% python3 -q
>>> import numpy as np
>>> np.set_printoptions(precision=3, suppress=True, linewidth=120, floatmode="fixed")
>>> def tidy(a):
...     return np.round(a, 3) + 0
... 
>>> E = np.load("run14.npy")
>>> E
array([[ 0,  8,  2,  4],
       [ 8,  2, 11,  8],
       [ 2, 11, 14, 11],
       [ 4,  8, 11,  0]])
>>> evals, vecs = np.linalg.eigh(E)
>>> vec = np.array([3, 0, 0, 2])
>>> tidy(vec @ E @ vec / (vec @ vec)), tidy(evals[0]), tidy(evals[-1])
(np.float64(3.692), np.float64(-8.952), np.float64(29.056))
>>> vec @ E @ vec
np.int64(48)
>>> tidy(np.linalg.eigvalsh(E[1:, 1:]))
array([-7.208, -4.060, 27.268])
>>> tidy(vecs * np.maximum(evals, 0) @ vecs.T)
array([[ 3.312,  4.293,  3.922,  3.186],
       [ 4.293,  7.421,  9.582,  6.294],
       [ 3.922,  9.582, 15.540,  9.016],
       [ 3.186,  6.294,  9.016,  5.588]])
>>> tidy(np.linalg.eigvalsh(E).min())
np.float64(-8.952)
>>> [round(float(np.linalg.det(E[:i, :i])), 2) + 0 for i in range(1, 5)]
[0.0, -64.0, -552.0, 5040.0]
>>> try:
...     np.linalg.cholesky(E)
... except np.linalg.LinAlgError as e:
...     print("failed:", e)
... 
failed: Matrix is not positive definite
>>> hat = np.triu(np.array([[0, 3, 7, 8], [0, 0, 0, 5], [8, 0, 6, 5], [8, 9, 6, 2]]), 1) + np.eye(4)
>>> M2 = hat @ E @ np.linalg.inv(hat)
>>> tidy(np.poly(M2))
array([   1.000,  -16.000, -362.000, -678.000, 5040.000])
>>> tidy(np.linalg.det(M2))
np.float64(5040.0)
